In [1]: import numpy as np

In [2]: np.set_printoptions(precision=1, suppress=True, linewidth=160, floatmode="fixed")

In [3]: def rd(a):
   ...:     return np.round(a, 1) + 0
   ...: 

In [4]: s = 5 * 0.2 ** np.arange(4)

In [5]: rng = np.random.default_rng(41)

In [6]: feats = rng.normal(size=(18, 4)) * rng.permutation(s)

In [7]: rd(feats)
Out[7]: 
array([[-1.2,  0.1,  0.0,  2.5],
       [-1.3,  0.2,  0.0, -5.9],
       [-1.4, -0.3,  0.0,  5.9],
       [ 0.9, -0.1,  0.0,  9.6],
       [ 0.9, -0.2,  0.0, -2.2],
       [ 0.2,  0.2,  0.0,  1.8],
       [ 0.6,  0.2,  0.0, -1.1],
       [ 2.0,  0.0,  0.0,  2.2],
       [-0.6, -0.1,  0.1,  6.5],
       [-1.1,  0.0, -0.1, -7.7],
       [ 0.0,  0.3,  0.0,  7.4],
       [-1.1,  0.0,  0.0,  0.4],
       [ 1.0,  0.1,  0.0, -6.8],
       [-0.6,  0.0,  0.0, -7.6],
       [-1.8,  0.2,  0.0, -2.9],
       [ 0.4,  0.1,  0.0, -2.1],
       [ 1.1,  0.2,  0.1,  5.1],
       [ 0.3, -0.1,  0.0, -3.0]])

In [8]: labels = feats[:, 1] > np.median(feats[:, 1])

In [9]: f = feats[labels].mean(axis=0) - feats[~labels].mean(axis=0)

In [10]: rd((((feats - feats.mean(axis=0)) @ f > 0) == labels).mean())
Out[10]: np.float64(0.6)

In [11]: rd(f)
Out[11]: array([ 0.0,  0.2,  0.0, -0.7])

In [12]: np.argsort(-np.abs(f).round(6), kind="stable")
Out[12]: array([3, 1, 0, 2])

In [13]: ((feats - feats.mean(axis=0)) @ f > 0).astype(int)
Out[13]: array([0, 1, 0, 0, 1, 0, 1, 0, 0, 1, 0, 0, 1, 1, 1, 1, 0, 1])

In [14]: B = feats / np.sqrt((feats ** 2).mean(axis=1, keepdims=True))

In [15]: np.linalg.matrix_rank(feats - feats.mean(axis=1, keepdims=True))
Out[15]: np.int64(3)

In [16]: rd(B[5])
Out[16]: array([0.2, 0.2, 0.0, 2.0])

In [17]: np.linalg.matrix_rank(B) == np.linalg.matrix_rank(feats)
Out[17]: np.True_

In [18]: x0 = np.array([2, 2, 2, 2])

In [19]: y = feats @ x0

In [20]: rd(np.linalg.lstsq(feats, y)[0])
Out[20]: array([2.0, 2.0, 2.0, 2.0])

In [21]: y = y + 0.3 * rng.normal(size=18)

In [22]: rd(y)
Out[22]: array([  3.0, -13.5,   8.6,  20.9,  -3.2,   4.1,  -1.1,   8.3,  11.6, -17.8,  15.3,  -1.8, -11.4, -16.3,  -8.7,  -3.6,  12.7,  -6.3])

In [23]: coef, *_ = np.linalg.lstsq(feats, y)

In [24]: rd(feats.T @ (y - feats @ coef))
Out[24]: array([0.0, 0.0, 0.0, 0.0])

In [25]: coef.round()
Out[25]: array([2.0, 2.0, 3.0, 2.0])

In [26]: rd(np.linalg.norm(y - feats @ coef))
Out[26]: np.float64(1.2)

In [27]: W1 = np.array([[4, -4], [5, -3], [-1, -2], [4, -1]])

In [28]: coef = np.array([3, 1])

In [29]: H = np.maximum(feats @ W1 + coef, 0)

In [30]: (H > 0).astype(int)
Out[30]: 
array([[1, 1],
       [0, 1],
       [1, 1],
       [1, 0],
       [0, 1],
       [1, 0],
       [1, 0],
       [1, 0],
       [1, 0],
       [0, 1],
       [1, 0],
       [1, 1],
       [0, 1],
       [0, 1],
       [0, 1],
       [0, 1],
       [1, 0],
       [0, 1]])

In [31]: basis = np.array([[2, -1], [2, -1]])

In [32]: W1 @ basis
Out[32]: 
array([[ 0,  0],
       [ 4, -2],
       [-6,  3],
       [ 6, -3]])

In [33]: M = np.array([[1.0, 0.5, 0.2, 0.1, 0.1, 0.0],
    ...:     [0.5, 1.0, 0.5, 0.2, 0.1, 0.1],
    ...:     [0.2, 0.5, 1.0, 0.5, 0.2, 0.1],
    ...:     [0.1, 0.2, 0.5, 1.0, 0.5, 0.2],
    ...:     [0.1, 0.1, 0.2, 0.5, 1.0, 0.5],
    ...:     [0.0, 0.1, 0.1, 0.2, 0.5, 1.0]])

In [34]: B = M / np.linalg.norm(M, axis=1, keepdims=True)

In [35]: cov = B @ B.T

In [36]: rd(cov[2])
Out[36]: array([0.5, 0.8, 1.0, 0.8, 0.5, 0.3])

In [37]: rd(cov)
Out[37]: 
array([[1.0, 0.8, 0.5, 0.3, 0.2, 0.1],
       [0.8, 1.0, 0.8, 0.5, 0.3, 0.2],
       [0.5, 0.8, 1.0, 0.8, 0.5, 0.3],
       [0.3, 0.5, 0.8, 1.0, 0.8, 0.5],
       [0.2, 0.3, 0.5, 0.8, 1.0, 0.8],
       [0.1, 0.2, 0.3, 0.5, 0.8, 1.0]])

In [38]: (cov - 2 * np.eye(6)).round(6).argmax(axis=1)
Out[38]: array([1, 0, 1, 4, 5, 4])

In [39]: f = np.array([0, 5, 5])

In [40]: np.convolve(M[3], f)
Out[40]: array([0.0, 0.5, 1.5, 3.5, 7.5, 7.5, 3.5, 1.0])

In [41]: evals, V = np.linalg.eigh(M)

In [42]: x0 = np.array([1, 0, 0, -1, -1, -2])

In [43]: rd(V * np.maximum(evals, 0) @ V.T)
Out[43]: 
array([[1.0, 0.5, 0.2, 0.1, 0.1, 0.0],
       [0.5, 1.0, 0.5, 0.2, 0.1, 0.1],
       [0.2, 0.5, 1.0, 0.5, 0.2, 0.1],
       [0.1, 0.2, 0.5, 1.0, 0.5, 0.2],
       [0.1, 0.1, 0.2, 0.5, 1.0, 0.5],
       [0.0, 0.1, 0.1, 0.2, 0.5, 1.0]])

In [44]: rd(x0 @ M @ x0 / (x0 @ x0)), rd(evals[0]), rd(evals[-1])
Out[44]: (np.float64(1.5), np.float64(0.3), np.float64(2.3))

In [45]: rd(V * np.sqrt(evals) @ V.T)
Out[45]: 
array([[1.0, 0.3, 0.1, 0.0, 0.0, 0.0],
       [0.3, 0.9, 0.2, 0.1, 0.0, 0.0],
       [0.1, 0.2, 0.9, 0.2, 0.1, 0.0],
       [0.0, 0.1, 0.2, 0.9, 0.2, 0.1],
       [0.0, 0.0, 0.1, 0.2, 0.9, 0.3],
       [0.0, 0.0, 0.0, 0.1, 0.3, 1.0]])

In [46]: (np.sign(V[:, -1].round(6)) == np.sign(V[0, -1].round(6))).astype(int)
Out[46]: array([1, 1, 1, 1, 1, 1])

In [47]: rd(np.abs(M).sum(axis=1).max()), rd(np.abs(evals).max())
Out[47]: (np.float64(2.5), np.float64(2.3))

In [48]: Lm = np.linalg.cholesky(M)

In [49]: rd(np.prod(np.diag(Lm)) ** 2), rd(np.linalg.det(M))
Out[49]: (np.float64(0.2), np.float64(0.2))

In [50]: np.linalg.eigvalsh(M).min() > 0
Out[50]: np.True_

In [51]: rd(Lm @ Lm.T)
Out[51]: 
array([[1.0, 0.5, 0.2, 0.1, 0.1, 0.0],
       [0.5, 1.0, 0.5, 0.2, 0.1, 0.1],
       [0.2, 0.5, 1.0, 0.5, 0.2, 0.1],
       [0.1, 0.2, 0.5, 1.0, 0.5, 0.2],
       [0.1, 0.1, 0.2, 0.5, 1.0, 0.5],
       [0.0, 0.1, 0.1, 0.2, 0.5, 1.0]])

In [52]: M / np.sqrt(np.outer(np.diag(M), np.diag(M)))
Out[52]: 
array([[1.0, 0.5, 0.2, 0.1, 0.1, 0.0],
       [0.5, 1.0, 0.5, 0.2, 0.1, 0.1],
       [0.2, 0.5, 1.0, 0.5, 0.2, 0.1],
       [0.1, 0.2, 0.5, 1.0, 0.5, 0.2],
       [0.1, 0.1, 0.2, 0.5, 1.0, 0.5],
       [0.0, 0.1, 0.1, 0.2, 0.5, 1.0]])

In [53]: rd(Lm)
Out[53]: 
array([[1.0, 0.0, 0.0, 0.0, 0.0, 0.0],
       [0.5, 0.9, 0.0, 0.0, 0.0, 0.0],
       [0.2, 0.5, 0.9, 0.0, 0.0, 0.0],
       [0.1, 0.2, 0.5, 0.9, 0.0, 0.0],
       [0.1, 0.1, 0.2, 0.5, 0.9, 0.0],
       [0.0, 0.1, 0.1, 0.2, 0.5, 0.9]])

In [54]: W0 = np.vander(np.arange(4) - 1, 4, increasing=True)

In [55]: W0
Out[55]: 
array([[ 1, -1,  1, -1],
       [ 1,  0,  0,  0],
       [ 1,  1,  1,  1],
       [ 1,  2,  4,  8]])

In [56]: # row 3 is much longer than the rest

In [57]: Q = W0.astype(float).copy()

In [58]: for j in range(4):
    ...:     Q[:, j] -= Q[:, :j] @ (Q[:, :j].T @ Q[:, j])
    ...:     Q[:, j] /= np.linalg.norm(Q[:, j])
    ...: 

In [59]: rd(Q.T @ W0)
Out[59]: 
array([[2.0, 1.0, 3.0, 4.0],
       [0.0, 2.2, 2.2, 6.3],
       [0.0, 0.0, 2.0, 3.0],
       [0.0, 0.0, 0.0, 1.3]])

In [60]: W0 @ W0
Out[60]: 
array([[ 0, -2, -2, -8],
       [ 1, -1,  1, -1],
       [ 4,  2,  6,  8],
       [15, 19, 37, 67]])

In [61]: (W0 + W0.T) / 2
Out[61]: 
array([[1.0, 0.0, 1.0, 0.0],
       [0.0, 0.0, 0.5, 1.0],
       [1.0, 0.5, 1.0, 2.5],
       [0.0, 1.0, 2.5, 8.0]])

In [62]: rd(np.linalg.det(W0))
Out[62]: np.float64(12.0)

In [63]: mat = np.loadtxt("data.csv", delimiter=",")

In [64]: mat
Out[64]: 
array([[-1.0,  0.0,  0.0,  0.0],
       [ 0.0, -3.0,  0.0,  0.0],
       [ 0.0,  0.0,  2.0,  0.0],
       [ 0.0,  0.0,  0.0,  2.0]])

In [65]: # 4 groups of indices that never mix

In [66]: rd(np.linalg.svd(mat, compute_uv=False))
Out[66]: array([3.0, 2.0, 2.0, 1.0])

In [67]: np.diff(mat, axis=0)
Out[67]: 
array([[ 1.0, -3.0,  0.0,  0.0],
       [ 0.0,  3.0,  2.0,  0.0],
       [ 0.0,  0.0, -2.0,  2.0]])

In [68]: mat.sum(axis=1)
Out[68]: array([-1.0, -3.0,  2.0,  2.0])

In [69]: mat - mat[0]
Out[69]: 
array([[ 0.0,  0.0,  0.0,  0.0],
       [ 1.0, -3.0,  0.0,  0.0],
       [ 1.0,  0.0,  2.0,  0.0],
       [ 1.0,  0.0,  0.0,  2.0]])

In [70]: A = np.loadtxt("test17.csv", delimiter=",")

In [71]: A
Out[71]: 
array([[ 3.2,  7.7,  3.8],
       [ 2.7,  7.5,  4.4],
       [ 3.3,  7.9,  4.2],
       [ 2.3,  8.3,  3.9],
       [ 2.9,  8.0,  4.1],
       [ 3.0,  8.3,  4.2],
       [ 3.2,  7.6,  4.0],
       [ 3.1,  8.5,  3.7],
       [ 3.0,  7.4,  4.1],
       [ 2.7,  7.4,  4.1],
       [ 3.3,  7.7,  4.2],
       [ 2.6,  8.0,  4.0],
       [ 1.5, -3.2, -5.1],
       [ 0.8, -2.4, -5.0],
       [ 0.9, -2.6, -5.2],
       [ 0.7, -2.9, -5.0],
       [ 0.7, -2.9, -5.2],
       [ 1.3, -3.1, -4.9],
       [ 1.2, -3.2, -5.0],
       [ 1.5, -2.4, -4.7],
       [ 1.3, -3.4, -5.6],
       [ 1.4, -3.2, -4.6],
       [ 0.7, -3.0, -4.9],
       [ 1.0, -3.4, -5.4]])

In [72]: Xc = A - A.mean(axis=0)

In [73]: left, s, vt = np.linalg.svd(Xc, full_matrices=False)

In [74]: rd(s ** 2 / (s ** 2).sum())
Out[74]: array([1.0, 0.0, 0.0])

In [75]: np.searchsorted(np.cumsum(s ** 2) / (s ** 2).sum(), 0.9) + 1
Out[75]: np.int64(1)

In [76]: (np.sign(left[:, 0]) == np.sign(left[0, 0])).astype(int)
Out[76]: array([1, 1, 1, 1, 1, 1, 1, 1, 1, 1, 1, 1, 0, 0, 0, 0, 0, 0, 0, 0, 0, 0, 0, 0])

In [77]: rd((s ** 2).sum() ** 2 / (s ** 4).sum())
Out[77]: np.float64(1.0)

In [78]: labels = rng.permutation(3)

In [79]: B = A[:, labels] * rng.choice([-1, 1], 3)

In [80]: B
Out[80]: 
array([[-7.7,  3.8,  3.2],
       [-7.5,  4.4,  2.7],
       [-7.9,  4.2,  3.3],
       [-8.3,  3.9,  2.3],
       [-8.0,  4.1,  2.9],
       [-8.3,  4.2,  3.0],
       [-7.6,  4.0,  3.2],
       [-8.5,  3.7,  3.1],
       [-7.4,  4.1,  3.0],
       [-7.4,  4.1,  2.7],
       [-7.7,  4.2,  3.3],
       [-8.0,  4.0,  2.6],
       [ 3.2, -5.1,  1.5],
       [ 2.4, -5.0,  0.8],
       [ 2.6, -5.2,  0.9],
       [ 2.9, -5.0,  0.7],
       [ 2.9, -5.2,  0.7],
       [ 3.1, -4.9,  1.3],
       [ 3.2, -5.0,  1.2],
       [ 2.4, -4.7,  1.5],
       [ 3.4, -5.6,  1.3],
       [ 3.2, -4.6,  1.4],
       [ 3.0, -4.9,  0.7],
       [ 3.4, -5.4,  1.0]])

In [81]: left, _, vt = np.linalg.svd(A.T @ B)

In [82]: rd(left @ vt)
Out[82]: 
array([[ 0.0,  0.0,  1.0],
       [-1.0,  0.0,  0.0],
       [ 0.0,  1.0,  0.0]])

In [83]: labels
Out[83]: array([1, 2, 0])
